$ ipython --no-banner

In [1]: import numpy as np

In [2]: np.set_printoptions(precision=2, suppress=True, linewidth=120, floatmode="fixed")

In [3]: E = -3 * np.eye(7) + np.eye(7, k=1)

In [4]: print(E)
[[-3.00  1.00  0.00  0.00  0.00  0.00  0.00]
 [ 0.00 -3.00  1.00  0.00  0.00  0.00  0.00]
 [ 0.00  0.00 -3.00  1.00  0.00  0.00  0.00]
 [ 0.00  0.00  0.00 -3.00  1.00  0.00  0.00]
 [ 0.00  0.00  0.00  0.00 -3.00  1.00  0.00]
 [ 0.00  0.00  0.00  0.00  0.00 -3.00  1.00]
 [ 0.00  0.00  0.00  0.00  0.00  0.00 -3.00]]

In [5]: # triangular, det is the product of the diagonal

In [6]: print(np.allclose(E @ E.T, E.T @ E))
False

In [7]: print(E @ E)
[[ 9.00 -6.00  1.00  0.00  0.00  0.00  0.00]
 [ 0.00  9.00 -6.00  1.00  0.00  0.00  0.00]
 [ 0.00  0.00  9.00 -6.00  1.00  0.00  0.00]
 [ 0.00  0.00  0.00  9.00 -6.00  1.00  0.00]
 [ 0.00  0.00  0.00  0.00  9.00 -6.00  1.00]
 [ 0.00  0.00  0.00  0.00  0.00  9.00 -6.00]
 [ 0.00  0.00  0.00  0.00  0.00  0.00  9.00]]

In [8]: print(np.allclose(E, E.T))
False

In [9]: print((E + E.T) / 2)
[[-3.00  0.50  0.00  0.00  0.00  0.00  0.00]
 [ 0.50 -3.00  0.50  0.00  0.00  0.00  0.00]
 [ 0.00  0.50 -3.00  0.50  0.00  0.00  0.00]
 [ 0.00  0.00  0.50 -3.00  0.50  0.00  0.00]
 [ 0.00  0.00  0.00  0.50 -3.00  0.50  0.00]
 [ 0.00  0.00  0.00  0.00  0.50 -3.00  0.50]
 [ 0.00  0.00  0.00  0.00  0.00  0.50 -3.00]]

In [10]: print(round(np.linalg.det(E), 2))
-2187.0

In [11]: print(round(np.abs(np.linalg.eigvals(E)).max(), 2))
3.0

In [12]: print(np.sort(np.abs(np.linalg.eigvals(E))))
[3.00 3.00 3.00 3.00 3.00 3.00 3.00]

In [13]: x0 = np.array([-4, -3, -9, -1, -1, 4, 3])

In [14]: a = np.maximum(E @ x0, 0)

In [15]: print(np.flatnonzero(a > 1e-9))
[0 2 3 4]

In [16]: print(E.T @ a)
[-27.00   9.00 -78.00  20.00 -19.00   7.00   0.00]

In [17]: print(np.maximum(E @ (3 * x0), 0))
[27.00  0.00 78.00  6.00 21.00  0.00  0.00]

In [18]: print(np.maximum(E @ x0, 0) - np.maximum(-E @ x0, 0))
[ 9.00  0.00 26.00  2.00  7.00 -9.00 -9.00]

In [19]: print(a)
[ 9.00  0.00 26.00  2.00  7.00  0.00  0.00]

In [20]: print(E * (a > 1e-9)[:, None])
[[-3.00  1.00  0.00  0.00  0.00  0.00  0.00]
 [ 0.00 -0.00  0.00  0.00  0.00  0.00  0.00]
 [ 0.00  0.00 -3.00  1.00  0.00  0.00  0.00]
 [ 0.00  0.00  0.00 -3.00  1.00  0.00  0.00]
 [ 0.00  0.00  0.00  0.00 -3.00  1.00  0.00]
 [ 0.00  0.00  0.00  0.00  0.00 -0.00  0.00]
 [ 0.00  0.00  0.00  0.00  0.00  0.00 -0.00]]

In [21]: print(E @ E)
[[ 9.00 -6.00  1.00  0.00  0.00  0.00  0.00]
 [ 0.00  9.00 -6.00  1.00  0.00  0.00  0.00]
 [ 0.00  0.00  9.00 -6.00  1.00  0.00  0.00]
 [ 0.00  0.00  0.00  9.00 -6.00  1.00  0.00]
 [ 0.00  0.00  0.00  0.00  9.00 -6.00  1.00]
 [ 0.00  0.00  0.00  0.00  0.00  9.00 -6.00]
 [ 0.00  0.00  0.00  0.00  0.00  0.00  9.00]]

In [22]: print(np.linalg.matrix_rank(E - E[0, 0] * np.eye(7)))
6

In [23]: print(np.prod(np.diag(E)), np.round(np.linalg.det(E), 2))
-2187.0 -2187.0

In [24]: print([int(np.linalg.matrix_rank(np.linalg.matrix_power(E, p))) for p in range(1, 8)])
[7, 7, 7, 7, 7, 7, 7]
